$ python -q
>>> import numpy as np
>>> np.set_printoptions(suppress=True, linewidth=100)
>>> rd = lambda a: np.round(a, 2) + 0
>>> W0 = np.load("block17.npy")
>>> print(W0)
[[ 0.57 -0.3   1.24  0.59]
 [ 3.56 -4.    7.79  5.78]
 [-1.78 -2.42 -2.69  1.48]
 [ 0.04 -3.32  0.88  3.28]
 [-0.6  -1.96 -0.61  1.59]
 [-3.01 -7.27 -3.61  5.8 ]
 [ 0.01 -8.79  2.38  8.81]
 [-0.02 -7.71  2.11  7.72]
 [-0.62 -9.59  1.5   9.33]
 [ 0.59 -3.59  2.14  3.89]
 [-0.02 -5.53  1.5   5.5 ]
 [-1.16 -8.19  0.    7.64]
 [ 0.58 -9.1   3.59  9.43]
 [ 2.36 -1.2   4.81  2.38]
 [-1.19 -3.79 -1.19  3.18]
 [-4.2  -6.74 -6.    4.61]
 [ 1.21 -0.58  2.39  1.23]
 [ 0.   -2.2   0.62  2.2 ]
 [-4.76 -7.48 -6.91  5.09]
 [-2.37 -7.63 -2.38  6.39]
 [-0.02 -6.58  1.82  6.6 ]
 [ 1.19 -0.61  2.42  1.21]
 [-1.18 -8.2   0.    7.6 ]
 [ 1.19 -2.82  3.02  3.39]
 [-1.8  -3.51 -2.42  2.57]
 [ 1.21 -6.1   3.88  6.7 ]
 [ 3.02 -5.88  7.19  7.4 ]
 [ 1.76 -4.18  4.51  5.07]
 [ 0.61 -9.12  3.57  9.43]
 [-1.2  -1.58 -1.8   0.99]]
>>> cov = np.cov(W0, rowvar=False)
>>> print(rd(np.polyfit(W0[:, 0], W0[:, 3], 1)))
[0.03 4.9 ]
>>> print(rd(np.corrcoef(W0[:, 0], W0[:, 3])[0, 1]))
0.02
>>> print(cov.shape)
(4, 4)
>>> print(np.argwhere(np.triu(np.abs(np.corrcoef(W0.T)) > 0.8, 1)))
[[0 2]
 [1 3]]
>>> M2 = np.c_[W0[:, :2] @ np.array([[2, 1], [1, 2]]), np.array([2, -2, 0, -1, -2, 0, -1, -1, 2, -1, 0, -2, -2, 0, -1, 0, 1, -1, 1, -1, 2, 0, -2, 2, 2, -2, 1, -1, -1, -2])]
>>> print(rd(M2))
[[  0.84  -0.03   2.  ]
 [  3.12  -4.44  -2.  ]
 [ -5.98  -6.62   0.  ]
 [ -3.24  -6.6   -1.  ]
 [ -3.16  -4.52  -2.  ]
 [-13.29 -17.55   0.  ]
 [ -8.77 -17.57  -1.  ]
 [ -7.75 -15.44  -1.  ]
 [-10.83 -19.8    2.  ]
 [ -2.41  -6.59  -1.  ]
 [ -5.57 -11.08   0.  ]
 [-10.51 -17.54  -2.  ]
 [ -7.94 -17.62  -2.  ]
 [  3.52  -0.04   0.  ]
 [ -6.17  -8.77  -1.  ]
 [-15.14 -17.68   0.  ]
 [  1.84   0.05   1.  ]
 [ -2.2   -4.4   -1.  ]
 [-17.   -19.72   1.  ]
 [-12.37 -17.63  -1.  ]
 [ -6.62 -13.18   2.  ]
 [  1.77  -0.03   0.  ]
 [-10.56 -17.58  -2.  ]
 [ -0.44  -4.45   2.  ]
 [ -7.11  -8.82   2.  ]
 [ -3.68 -10.99  -2.  ]
 [  0.16  -8.74   1.  ]
 [ -0.66  -6.6   -1.  ]
 [ -7.9  -17.63  -1.  ]
 [ -3.98  -4.36  -2.  ]]
>>> print(np.linalg.matrix_rank(np.c_[W0, M2]))
5
>>> print(rd(np.linalg.norm(np.linalg.qr(W0)[0].T @ M2, axis=0) ** 2 / ((M2 ** 2).sum(axis=0) + 1e-12)))
[1.   1.   0.17]
>>> cent = W0[[2, 26]].astype(float)
>>> for _ in range(7):
...     labels = np.linalg.norm(W0[:, None] - cent, axis=-1).argmin(axis=1)
...     cent = np.array([W0[labels == j].mean(axis=0) for j in range(2)])
... 
>>> print(labels)
[0 1 0 0 0 0 1 1 1 0 1 1 1 0 0 0 0 0 0 0 1 0 1 0 0 1 1 1 1 0]
>>> print(np.abs(cent[1] - cent[0]).argmax())
3
>>> print(rd(cent))
[[-0.81 -3.35 -0.59  2.93]
 [ 0.59 -7.15  3.06  7.46]]
>>> vec = np.array([0, 0, 2, 0])
>>> target = W0 @ vec
>>> print(rd(np.linalg.solve(W0.T @ W0, W0.T @ target)))
[0. 0. 2. 0.]
>>> print(rd(np.linalg.lstsq(W0, target)[0]))
[0. 0. 2. 0.]
>>> print(rd(np.linalg.pinv(W0) @ W0))
[[1. 0. 0. 0.]
 [0. 1. 0. 0.]
 [0. 0. 1. 0.]
 [0. 0. 0. 1.]]
>>> rng = np.random.default_rng(531845)
>>> target = target + 0.1 * rng.normal(size=30)
>>> print(rd(target))
[  2.46  15.55  -5.34   1.62  -1.25  -7.09   4.8    4.32   2.97   4.29   3.1    0.06   7.27   9.61
  -2.36 -12.02   4.89   1.32 -13.79  -4.68   3.53   4.73  -0.03   6.14  -4.81   7.77  14.14   8.84
   7.12  -3.37]
>>> c, *_ = np.linalg.lstsq(W0, target)
>>> print([round(float(np.linalg.norm(np.linalg.solve(W0.T @ W0 + lam * np.eye(4), W0.T @ target))), 2) for lam in (0, 1, 10, 100)])
[2.45, 1.71, 1.68, 1.41]
>>> print(rd(np.linalg.norm(target - W0 @ c)))
0.48
>>> print(rd(c))
[-0.66  0.66  2.18  0.61]
>>> Xc = (W0 - W0.mean(axis=0)) / W0.std(axis=0)
>>> print(np.argwhere(np.abs(Xc) > 2))
[[ 1  0]
 [ 1  2]
 [15  0]
 [15  2]
 [18  0]
 [18  2]]
>>> print(rd(Xc.std(axis=0)))
[1. 1. 1. 1.]
>>> c = np.linalg.lstsq(np.delete(Xc, 3, axis=1), Xc[:, 3])[0]
>>> print(rd(1 - np.var(Xc[:, 3] - np.delete(Xc, 3, axis=1) @ c)))
1.0
>>> E = np.load("dump.npy")
>>> print(E)
[[ 2. -2.  4.]
 [ 2. -2.  8.]
 [ 0.  0. -1.]]
>>> u, g = E[2], E[1]
>>> print(u @ g)
-8.0
>>> pr = (u @ g) / (u @ u) * u
>>> print(rd(np.linalg.norm(u + g) ** 2 + np.linalg.norm(u - g) ** 2))
146.0
>>> print(g - pr)
[ 2. -2.  0.]
>>> print(np.linalg.matrix_rank(np.outer(u, g)))
1
>>> print((g - pr) @ u)
0.0
